% ipython --no-banner

In [1]: import numpy as np

In [2]: np.set_printoptions(precision=2, suppress=True, linewidth=160)

In [3]: def rnd(a):
   ...:     return np.round(a, 2) + 0
   ...: 

In [4]: M = np.loadtxt("m.csv", delimiter=",")

In [5]: M
Out[5]: 
array([[  3.85,  12.92,  13.43],
       [ -7.75, -17.92, -13.43],
       [  8.96,  17.68,  11.05],
       [  4.39,  12.26,  10.58],
       [  5.85,  15.91,  13.7 ],
       [  1.79,  -2.21,  -5.68],
       [-18.11, -28.68, -11.61],
       [  7.6 ,   8.15,  -0.12],
       [  0.72,   6.28,   7.55],
       [ 14.8 ,  21.39,   7.43],
       [  4.86,  14.8 ,  13.5 ],
       [-15.24, -25.94, -13.52],
       [ -1.44,  -2.69,  -1.22],
       [ 21.2 ,  32.09,  11.63],
       [-10.16, -16.03,  -7.36],
       [ 19.8 ,  31.87,  13.38],
       [  0.59,   0.35,   0.05],
       [ -3.79, -12.17, -10.66],
       [ -0.64,   6.69,   9.06],
       [  5.69,   4.51,  -3.21],
       [-10.54, -20.36, -11.79],
       [ -6.3 ,  -9.27,  -2.45],
       [-17.52, -24.04,  -7.88]])

In [6]: q, V = np.linalg.qr(M[:, :1])[0], np.linalg.qr(M[:, 1:])[0]

In [7]: sig = np.linalg.svd(q.T @ V, compute_uv=False)

In [8]: rnd(sig)
Out[8]: array([1.])

In [9]: rnd(np.linalg.norm(q @ q.T - V @ V.T, 2))
Out[9]: np.float64(1.0)

In [10]: (sig > 0.9).sum()
Out[10]: np.int64(1)

In [11]: W1 = np.array([[0, 4, 5], [1, 0, 0], [5, 0, 0]])

In [12]: coef = np.array([2, 1, 2])

In [13]: act = np.maximum(M @ W1 + coef, 0)

In [14]: rnd((act > 0).mean(axis=0))
Out[14]: array([0.52, 0.57, 0.57])

In [15]: np.linalg.matrix_rank(act)
Out[15]: np.int64(3)

In [16]: C = np.array([[2, 1], [-2, 3], [3, 0]])

In [17]: (act @ C).round(6).argmax(axis=1)
Out[17]: array([0, 0, 0, 0, 0, 1, 0, 1, 0, 1, 0, 0, 0, 1, 0, 0, 0, 0, 0, 1, 0, 0, 0])

In [18]: W1 @ C
Out[18]: 
array([[ 7, 12],
       [ 2,  1],
       [10,  5]])

In [19]: Xs = M - M.mean(axis=0)

In [20]: V = np.linalg.svd(Xs)[2][:2]

In [21]: out = Xs - Xs @ V.T @ V

In [22]: print(rnd((Xs @ V.T).std(axis=0)))
[22.12  4.73]

In [23]: np.linalg.norm(out, axis=1).round(6).argmax()
Out[23]: np.int64(18)

In [24]: rnd(out.std(axis=0))
Out[24]: array([0.19, 0.17, 0.12])

In [25]: rng = np.random.default_rng(836608)

In [26]: out = M + rng.integers(-2, 3, (23, 2)) @ rng.integers(-2, 3, (2, 3))

In [27]: rnd(out)
Out[27]: 
array([[ -2.15,  20.92,   9.43],
       [ -1.75, -25.92,  -9.43],
       [  9.96,  15.68,  12.05],
       [  2.39,  16.26,   8.58],
       [  4.85,  17.91,  12.7 ],
       [  4.79,  -4.21,  -4.68],
       [-22.11, -22.68, -14.61],
       [  9.6 ,   6.15,   0.88],
       [ -2.28,   8.28,   6.55],
       [ 15.8 ,  19.39,   8.43],
       [ -1.14,  22.8 ,   9.5 ],
       [-17.24, -25.94, -13.52],
       [ -4.44,   1.31,  -3.22],
       [ 18.2 ,  36.09,   9.63],
       [-13.16, -14.03,  -8.36],
       [ 23.8 ,  27.87,  15.38],
       [  0.59,   0.35,   0.05],
       [ -3.79, -12.17, -10.66],
       [  4.36,   0.69,  12.06],
       [  9.69,  -1.49,  -0.21],
       [ -8.54, -24.36,  -9.79],
       [ -4.3 ,  -9.27,  -2.45],
       [-17.52, -26.04,  -6.88]])

In [28]: np.linalg.matrix_rank(out - M, tol=1e-8)
Out[28]: np.int64(2)

In [29]: rnd(np.linalg.svd(out - M, compute_uv=False))
Out[29]: array([27.37,  3.87,  0.  ])

In [30]: rnd(np.abs(out - M).sum(axis=1))
Out[30]: array([18., 18.,  4.,  8.,  4.,  6., 13.,  5.,  6.,  4., 18.,  2.,  9.,  9.,  6., 10.,  0.,  0., 14., 13.,  8.,  2.,  3.])

In [31]: E = np.load("mat.npy")

In [32]: print(E)
[[1 1 1 0 0 0]
 [0 2 2 0 0 0]
 [1 2 1 0 0 0]
 [0 0 0 3 3 3]
 [0 0 0 0 6 6]
 [0 0 0 3 6 3]]

In [33]: # 2 blocks once reordered

In [34]: idx = rng.permutation(6)

In [35]: print(idx)
[4 3 1 0 2 5]

In [36]: out = E[idx][:, idx]

In [37]: rnd(np.sort(np.abs(np.linalg.eigvals(out))))
Out[37]: array([ 0.66,  0.79,  1.97,  2.37,  3.87, 11.6 ])

In [38]: print(np.allclose(out, E))
False

In [39]: out
Out[39]: 
array([[6, 0, 0, 0, 0, 6],
       [3, 3, 0, 0, 0, 3],
       [0, 0, 2, 0, 2, 0],
       [0, 0, 1, 1, 1, 0],
       [0, 0, 2, 1, 1, 0],
       [6, 3, 0, 0, 0, 3]])

In [40]: rnd(np.linalg.det(out)), rnd(np.linalg.det(E[idx]))
Out[40]: (np.float64(108.0), np.float64(108.0))

In [41]: np.trace(out)
Out[41]: np.int64(16)

In [42]: rnd(np.abs(np.linalg.eigvals(E)).max())
Out[42]: np.float64(11.6)

In [43]: (E - E.T) / 2
Out[43]: 
array([[ 0. ,  0.5,  0. ,  0. ,  0. ,  0. ],
       [-0.5,  0. ,  0. ,  0. ,  0. ,  0. ],
       [ 0. ,  0. ,  0. ,  0. ,  0. ,  0. ],
       [ 0. ,  0. ,  0. ,  0. ,  1.5,  0. ],
       [ 0. ,  0. ,  0. , -1.5,  0. ,  0. ],
       [ 0. ,  0. ,  0. ,  0. ,  0. ,  0. ]])

In [44]: rnd(np.linalg.det(E))
Out[44]: np.float64(108.0)

In [45]: (E + E.T) / 2
Out[45]: 
array([[1. , 0.5, 1. , 0. , 0. , 0. ],
       [0.5, 2. , 2. , 0. , 0. , 0. ],
       [1. , 2. , 1. , 0. , 0. , 0. ],
       [0. , 0. , 0. , 3. , 1.5, 3. ],
       [0. , 0. , 0. , 1.5, 6. , 6. ],
       [0. , 0. , 0. , 3. , 6. , 3. ]])

In [46]: vec = np.array([-1, 4, -2, -3, 3, -1])

In [47]: rhs = E @ vec

In [48]: coef, lr = np.zeros(6), 1 / np.linalg.norm(E, 2) ** 2

In [49]: for i in range(6):
    ...:     coef -= lr * E.T @ (E @ coef - rhs)
    ...:     if i % 2 == 0: print(i, round(np.linalg.norm(E @ coef - rhs), 2))
    ...: 
0 10.11
2 8.84
4 7.83

In [50]: print(rnd(coef))
[ 0.19  0.62  0.45 -0.61  0.84  0.69]

In [51]: rnd(np.linalg.cond(E))
Out[51]: np.float64(25.38)

In [52]: u = np.array([-2, -2, 2])

In [53]: data = 3 * np.eye(3) + np.outer(u, u)

In [54]: data
Out[54]: 
array([[ 7.,  4., -4.],
       [ 4.,  7., -4.],
       [-4., -4.,  7.]])

In [55]: # symmetric

In [56]: low = np.linalg.cholesky(data)

In [57]: rnd(np.prod(np.diag(low)) ** 2), rnd(np.linalg.det(data))
Out[57]: (np.float64(135.0), np.float64(135.0))

In [58]: vec = np.array([3, 0, 1])

In [59]: np.linalg.norm(data @ vec) <= np.linalg.norm(data, 2) * np.linalg.norm(vec) + 1e-9
Out[59]: np.True_

In [60]: print(data @ vec)
[17.  8. -5.]

In [61]: print((data * vec).sum(axis=1))
[17.  8. -5.]

In [62]: hat = np.triu(np.array([[2, 0, -3], [0, 0, 1], [-1, 2, 0]]), 1) + np.eye(3)

In [63]: out = hat @ data @ np.linalg.inv(hat)

In [64]: out
Out[64]: 
array([[19., 16., 16.],
       [ 0.,  3.,  0.],
       [-4., -4., -1.]])

In [65]: np.poly(out)
Out[65]: array([   1.,  -21.,   99., -135.])

In [66]: print(np.linalg.matrix_rank(out))
3

In [67]: th = np.radians(60)

In [68]: Rm = np.eye(6)

In [69]: Rm[2, 2] = Rm[4, 4] = np.cos(th)

In [70]: Rm[2, 4], Rm[4, 2] = -np.sin(th), np.sin(th)

In [71]: rnd(Rm)
Out[71]: 
array([[ 1.  ,  0.  ,  0.  ,  0.  ,  0.  ,  0.  ],
       [ 0.  ,  1.  ,  0.  ,  0.  ,  0.  ,  0.  ],
       [ 0.  ,  0.  ,  0.5 ,  0.  , -0.87,  0.  ],
       [ 0.  ,  0.  ,  0.  ,  1.  ,  0.  ,  0.  ],
       [ 0.  ,  0.  ,  0.87,  0.  ,  0.5 ,  0.  ],
       [ 0.  ,  0.  ,  0.  ,  0.  ,  0.  ,  1.  ]])

In [72]: out = E @ Rm.T

In [73]: rnd(np.linalg.det(Rm)), np.trace(Rm)
Out[73]: (np.float64(1.0), np.float64(5.0))

In [74]: rnd(np.abs(out - E).max(axis=0))
Out[74]: array([0. , 0. , 5.2, 0. , 3. , 0. ])

In [75]: rnd(np.linalg.svd(E, compute_uv=False)), rnd(np.linalg.svd(out, compute_uv=False))
Out[75]: 
(array([11.85,  3.95,  3.25,  1.4 ,  1.08,  0.47]),
 array([11.85,  3.95,  3.25,  1.4 ,  1.08,  0.47]))

In [76]: out = np.array([[2, 5, -3, 1, 2, -1],
    ...:     [5, -1, -1, -3, 2, 3],
    ...:     [3, 3, 3, -1, -2, 4],
    ...:     [2, -4, 4, 2, -5, 2],
    ...:     [1, -5, -3, 0, -1, -1],
    ...:     [2, 2, 2, -1, -2, -1]])

In [77]: C = np.array([[1]])

In [78]: m1 = np.block([[out, np.array([[-2], [0], [0], [-4], [-2], [1]])], [np.zeros((1, 6)), C]])

In [79]: m1
Out[79]: 
array([[ 2.,  5., -3.,  1.,  2., -1., -2.],
       [ 5., -1., -1., -3.,  2.,  3.,  0.],
       [ 3.,  3.,  3., -1., -2.,  4.,  0.],
       [ 2., -4.,  4.,  2., -5.,  2., -4.],
       [ 1., -5., -3.,  0., -1., -1., -2.],
       [ 2.,  2.,  2., -1., -2., -1.,  1.],
       [ 0.,  0.,  0.,  0.,  0.,  0.,  1.]])

In [80]: vec = np.array([1, 2, 3, -2, 2, -1, -1])

In [81]: rhs = m1 @ vec

In [82]: rhs
Out[82]: array([  8.,   7.,  12.,  -6., -17.,  10.,  -1.])

In [83]: rnd(np.linalg.solve(m1, 2 * rhs))
Out[83]: array([ 2.,  4.,  6., -4.,  4., -2., -2.])

In [84]: rnd(np.linalg.solve(m1, m1[:, 4]))
Out[84]: array([0., 0., 0., 0., 1., 0., 0.])

In [85]: print(rnd(np.linalg.solve(m1.T, m1[0])))
[1. 0. 0. 0. 0. 0. 0.]

In [86]: t3 = np.stack([m1, -1 * m1, m1[::-1]])

In [87]: rnd(np.linalg.norm(t3, axis=(1, 2)))
Out[87]: array([17.06, 17.06, 17.06])

In [88]: print(np.linalg.matrix_rank(t3))
[7 7 7]

In [89]: print(rnd(np.linalg.det(t3)))
[-8898.  8898.  8898.]

In [90]: idx = rng.permutation(7)

In [91]: out = m1[:, idx] * rng.choice([-1, 1], 7)

In [92]: out
Out[92]: 
array([[ 5., -2., -1., -3., -2.,  1., -2.],
       [-1., -5.,  3., -1., -2., -3.,  0.],
       [ 3., -3.,  4.,  3.,  2., -1.,  0.],
       [-4., -2.,  2.,  4.,  5.,  2., -4.],
       [-5., -1., -1., -3.,  1.,  0., -2.],
       [ 2., -2., -1.,  2.,  2., -1.,  1.],
       [ 0., -0.,  0.,  0., -0.,  0.,  1.]])

In [93]: U, _, VT = np.linalg.svd(m1.T @ out)

In [94]: rnd(U @ VT)
Out[94]: 
array([[ 0., -1.,  0.,  0.,  0.,  0.,  0.],
       [ 1.,  0.,  0.,  0.,  0.,  0.,  0.],
       [ 0.,  0.,  0.,  1.,  0.,  0.,  0.],
       [ 0.,  0.,  0.,  0.,  0.,  1.,  0.],
       [ 0.,  0.,  0.,  0., -1.,  0.,  0.],
       [ 0.,  0.,  1.,  0.,  0.,  0.,  0.],
       [ 0.,  0.,  0.,  0.,  0.,  0.,  1.]])

In [95]: vec = np.array([2, 3, 2, 3, 2, 0, 3])

In [96]: h1 = np.maximum(out @ vec, 0)

In [97]: print(out.T @ h1)
[ 72. -72.  63.  72.  54. -27.  12.]

In [98]: np.flatnonzero(h1 > 1e-9)
Out[98]: array([2, 5, 6])

In [99]: out * (h1 > 1e-9)[:, None]
Out[99]: 
array([[ 0., -0., -0., -0., -0.,  0., -0.],
       [-0., -0.,  0., -0., -0., -0.,  0.],
       [ 3., -3.,  4.,  3.,  2., -1.,  0.],
       [-0., -0.,  0.,  0.,  0.,  0., -0.],
       [-0., -0., -0., -0.,  0.,  0., -0.],
       [ 2., -2., -1.,  2.,  2., -1.,  1.],
       [ 0., -0.,  0.,  0., -0.,  0.,  1.]])

In [100]: F = np.load("block15.npy")

In [101]: F
Out[101]: 
array([[-0.39,  9.93,  9.22],
       [ 0.29,  8.41,  9.45],
       [ 0.35, 10.55, 10.57],
       [ 1.89, 10.27,  8.7 ],
       [-0.48, 10.93,  9.32],
       [ 0.76,  9.92, 10.34],
       [ 0.13,  9.58,  8.99],
       [ 0.38, 11.66, 11.26],
       [ 1.31, 10.42,  7.9 ],
       [-1.25, 10.69,  9.54],
       [-0.81, 10.66,  9.81],
       [ 0.14, 10.08,  9.3 ],
       [ 0.77,  9.68, 10.14],
       [ 1.09, 10.18,  9.56],
       [-0.28, 11.37,  8.5 ],
       [ 0.1 ,  9.63,  9.  ],
       [ 1.36,  8.32,  8.73],
       [-2.39, 11.69,  9.5 ],
       [-0.91, 10.17, 10.41],
       [-0.62, 10.38, 10.35],
       [ 1.01,  9.97, 10.88],
       [ 1.45, 10.91,  8.64],
       [-0.98, 11.79,  9.48],
       [ 1.17,  9.52,  8.4 ],
       [ 0.89, 10.24,  9.46],
       [-0.57, 10.46, 11.7 ]])

In [102]: Xs = (F - F.mean(axis=0)) / F.std(axis=0)

In [103]: rnd(Xs.std(axis=0))
Out[103]: array([1., 1., 1.])

In [104]: np.argwhere(np.abs(Xs) > 2)
Out[104]: 
array([[ 1,  1],
       [16,  1],
       [17,  0],
       [25,  2]])

In [105]: coef = np.linalg.lstsq(np.delete(Xs, 2, axis=1), Xs[:, 2])[0]

In [106]: rnd(1 - np.var(Xs[:, 2] - np.delete(Xs, 2, axis=1) @ coef))
Out[106]: np.float64(0.08)

In [107]: C = F[[16, 13]].astype(float)

In [108]: for _ in range(4):
     ...:     idx = np.linalg.norm(F[:, None] - C, axis=-1).argmin(axis=1)
     ...:     C = np.array([F[idx == j].mean(axis=0) for j in range(2)])
     ...: 

In [109]: idx
Out[109]: array([1, 0, 1, 0, 1, 1, 0, 1, 0, 1, 1, 1, 0, 0, 1, 0, 0, 1, 1, 1, 1, 0, 1, 0, 0, 1])

In [110]: print(np.abs(C[1] - C[0]).argmax())
0

In [111]: rnd(C[1] - C[0])
Out[111]: array([-1.35,  0.94,  1.01])

In [112]: np.bincount(idx)
Out[112]: array([11, 15])

In [113]: np.argsort(-np.linalg.norm(F, axis=0).round(6), kind="stable")[:3]
Out[113]: array([1, 2, 0])

In [114]: round(np.log10(np.linalg.cond(F)))
Out[114]: 1

In [115]: np.linalg.matrix_rank(F, rtol=0.1)
Out[115]: np.int64(1)

In [116]: [round(float(x), 2) for x in np.linalg.svd(F, compute_uv=False)[:3]]
Out[116]: [71.84, 5.1, 3.99]

In [117]: rnd(np.linalg.norm(F, 2) / np.linalg.norm(F))
Out[117]: np.float64(1.0)

In [118]: q, V = np.linalg.qr(F[:, :2])[0], np.linalg.qr(F[:, 2:])[0]

In [119]: sig = np.linalg.svd(q.T @ V, compute_uv=False)

In [120]: rnd(np.degrees(np.arccos(sig.clip(0, 1))))
Out[120]: array([6.42])

In [121]: vec = np.array([-3, -9, -8])

In [122]: rhs = F @ vec

In [123]: rnd(np.linalg.solve(F.T @ F, F.T @ rhs))
Out[123]: array([-3., -9., -8.])

In [124]: rnd(np.linalg.pinv(F) @ F)
Out[124]: 
array([[1., 0., 0.],
       [0., 1., 0.],
       [0., 0., 1.]])

In [125]: rhs = rhs + 0.05 * rng.normal(size=26)

In [126]: rnd(rhs)
Out[126]: 
array([-161.91, -152.24, -180.63, -167.63, -171.56, -174.17, -158.6 , -196.1 , -160.87, -168.73, -171.95, -165.51, -170.45, -171.44, -169.5 , -158.97, -148.73,
       -174.1 , -172.06, -174.36, -179.81, -171.69, -178.95, -156.38, -170.53, -185.98])

In [127]: coef, *_ = np.linalg.lstsq(F, rhs)

In [128]: rnd(F.T @ (rhs - F @ coef))
Out[128]: array([0., 0., 0.])

In [129]: J = np.load("layer3.npy")

In [130]: print(J)
[[ 2.28  1.08  1.25  1.    2.55 -0.2   0.98]
 [ 2.65  1.34  1.13  1.18  2.64 -0.07  1.73]
 [ 1.86  1.34  0.98  1.01  1.52  0.05  0.92]
 [ 2.36  1.08  1.1   1.02  2.16 -0.15  0.84]
 [ 1.96  1.29  0.96  1.02  1.95 -0.19  0.86]
 [ 1.6   1.16  0.88  1.12  1.25 -0.11  1.58]
 [ 2.28  0.77  1.29  0.84  1.99  0.37  0.86]
 [ 1.48  0.46  0.81  1.17  2.28  0.17  1.29]
 [ 2.62  1.15  1.73  1.21  1.5  -0.09  1.14]
 [ 1.61  1.34  0.89  1.04  1.2  -0.39  1.48]
 [ 1.85  0.95  0.82  0.89  2.8  -0.4   0.56]
 [ 1.64  1.03  1.21  0.64  2.53 -0.27  1.13]
 [ 0.99  0.17  2.32  2.25 -0.18  0.53  1.16]
 [ 1.17  0.07  1.68  2.05 -0.52 -0.29  0.79]
 [ 1.33  0.32  2.55  1.85 -0.04 -0.07  0.98]
 [ 1.29 -0.17  2.55  1.87 -0.34  0.28  0.87]
 [ 1.37  0.47  2.18  1.94  0.07  0.14  1.41]
 [ 1.38 -0.23  1.94  2.31  0.43  0.81  0.75]
 [ 1.11  0.06  1.96  1.99  0.02  0.14  0.67]
 [ 1.06  0.01  2.38  1.96  0.16  0.18  1.03]
 [ 1.23  0.06  1.62  2.25  0.32  0.41  0.87]
 [ 0.55  0.21  1.55  2.12 -0.2   0.52  1.25]
 [ 0.61 -0.25  1.99  2.01 -0.48  0.25  1.23]
 [ 1.06 -0.05  1.91  2.2   0.03 -0.38  1.25]]

In [131]: th = np.radians(180)

In [132]: Rm = np.eye(7)

In [133]: Rm[3, 3] = Rm[4, 4] = np.cos(th)

In [134]: Rm[3, 4], Rm[4, 3] = -np.sin(th), np.sin(th)

In [135]: rnd(Rm)
Out[135]: 
array([[ 1.,  0.,  0.,  0.,  0.,  0.,  0.],
       [ 0.,  1.,  0.,  0.,  0.,  0.,  0.],
       [ 0.,  0.,  1.,  0.,  0.,  0.,  0.],
       [ 0.,  0.,  0., -1.,  0.,  0.,  0.],
       [ 0.,  0.,  0.,  0., -1.,  0.,  0.],
       [ 0.,  0.,  0.,  0.,  0.,  1.,  0.],
       [ 0.,  0.,  0.,  0.,  0.,  0.,  1.]])

In [136]: out = J @ Rm.T

In [137]: rnd(np.linalg.svd(J, compute_uv=False)), rnd(np.linalg.svd(out, compute_uv=False))
Out[137]: 
(array([15.37,  7.25,  1.85,  1.61,  1.22,  1.07,  0.74]),
 array([15.37,  7.25,  1.85,  1.61,  1.22,  1.07,  0.74]))

In [138]: np.allclose(np.linalg.norm(J, axis=1), np.linalg.norm(out, axis=1))
Out[138]: True
